$ python3 -q
>>> import numpy as np
>>> np.set_printoptions(precision=2, suppress=True, linewidth=200)
>>> C = np.array([[3, 3, 2], [2, 0, 1]])
>>> rng = np.random.default_rng(38)
>>> J = rng.normal(size=(22, 2)) @ C + np.array([7, 3, 7])
>>> J
array([[11.61,  7.34, 10.03],
       [ 9.55,  3.81,  8.41],
       [11.4 ,  4.35,  9.43],
       [ 5.32, -0.48,  5.58],
       [ 9.88,  3.27,  8.48],
       [12.61,  6.81, 10.44],
       [ 4.37,  1.4 ,  5.42],
       [ 6.57,  3.53,  6.87],
       [-1.51, -2.65,  1.81],
       [ 5.93,  4.04,  6.64],
       [ 5.97,  2.03,  6.32],
       [ 1.86, -1.25,  3.72],
       [13.54,  6.87, 10.92],
       [ 9.33,  4.37,  8.39],
       [ 6.22,  2.19,  6.47],
       [ 6.22,  5.31,  6.99],
       [ 4.9 ,  1.64,  5.72],
       [ 7.21,  5.34,  7.5 ],
       [11.12,  8.59,  9.99],
       [12.92,  9.02, 10.96],
       [10.58,  3.32,  8.85],
       [ 3.1 , -2.26,  4.17]])
>>> M2 = np.c_[J[:, :2] @ np.array([[-3, -2], [3, -2]]), np.array([3, 6, -4, 5, 1, 0, -8, 4, -4, 2, -5, 4, 0, -5, 4, 1, -8, 7, 5, 6, -6, 2])]
>>> M2
array([[-12.83, -37.9 ,   3.  ],
       [-17.24, -26.72,   6.  ],
       [-21.16, -31.5 ,  -4.  ],
       [-17.4 ,  -9.67,   5.  ],
       [-19.81, -26.3 ,   1.  ],
       [-17.41, -38.83,   0.  ],
       [ -8.93, -11.54,  -8.  ],
       [ -9.14, -20.2 ,   4.  ],
       [ -3.43,   8.31,  -4.  ],
       [ -5.69, -19.94,   2.  ],
       [-11.82, -16.  ,  -5.  ],
       [ -9.35,  -1.22,   4.  ],
       [-20.02, -40.83,   0.  ],
       [-14.86, -27.39,  -5.  ],
       [-12.08, -16.82,   4.  ],
       [ -2.72, -23.05,   1.  ],
       [ -9.8 , -13.08,  -8.  ],
       [ -5.6 , -25.1 ,   7.  ],
       [ -7.58, -39.43,   5.  ],
       [-11.7 , -43.86,   6.  ],
       [-21.79, -27.81,  -6.  ],
       [-16.1 ,  -1.68,   2.  ]])
>>> np.linalg.matrix_rank(np.c_[J, M2])
np.int64(4)
>>> np.linalg.matrix_rank(M2)
np.int64(3)
>>> np.round(np.linalg.norm(M2 - J @ np.linalg.lstsq(J, M2)[0], axis=0), 2) + 0
array([ 0.  ,  0.  , 20.82])
>>> E = np.loadtxt("dump.csv", delimiter=",")
>>> E
array([[72., 18., 45., 72., 18., 45.],
       [ 0., 27., 72.,  0., 27., 72.],
       [54., 81., 18., 54., 81., 18.],
       [56., 14., 35., 16.,  4., 10.],
       [ 0., 21., 56.,  0.,  6., 16.],
       [42., 63., 14., 12., 18.,  4.]])
>>> M2 = np.linalg.inv(E)
>>> round(np.linalg.det(E) * np.linalg.det(M2), 2)
np.float64(1.0)
>>> (np.abs(M2) > 1e-9).astype(int)
array([[1, 1, 1, 1, 1, 1],
       [1, 1, 1, 1, 1, 1],
       [1, 1, 1, 1, 1, 1],
       [1, 1, 1, 1, 1, 1],
       [1, 1, 1, 1, 1, 1],
       [1, 1, 1, 1, 1, 1]])
>>> round(float(np.linalg.slogdet(E)[0]), 2)
-1.0
>>> np.round(E @ M2, 2) + 0
array([[1., 0., 0., 0., 0., 0.],
       [0., 1., 0., 0., 0., 0.],
       [0., 0., 1., 0., 0., 0.],
       [0., 0., 0., 1., 0., 0.],
       [0., 0., 0., 0., 1., 0.],
       [0., 0., 0., 0., 0., 1.]])
>>> M2 = E / np.linalg.norm(E, axis=1, keepdims=True)
>>> G = M2 @ M2.T
>>> round(float(np.degrees(np.arccos(np.clip(G[3, 1], -1, 1)))), 2)
60.79
>>> (G - 2 * np.eye(6)).round(6).argmax(axis=1)
array([3, 4, 5, 0, 1, 2])
>>> np.linalg.norm(M2, axis=1)
array([1., 1., 1., 1., 1., 1.])
>>> data = np.array([[-1, 0, 1], [2, 3, 4], [5, 6, 7]])
>>> # looks like rank 2
>>> f = np.array([1, 4, 4, 5, 2, 2])
>>> M2 = E + np.outer(f, np.eye(6)[2])
>>> np.linalg.matrix_rank(M2 - E)
np.int64(1)
>>> np.round(np.linalg.det(M2) / np.linalg.det(E), 2), round(1 + np.linalg.solve(E, f)[2], 2)
(np.float64(1.05), np.float64(1.05))
>>> np.linalg.matrix_rank(np.linalg.inv(M2) - np.linalg.inv(E), tol=1e-8)
np.int64(1)
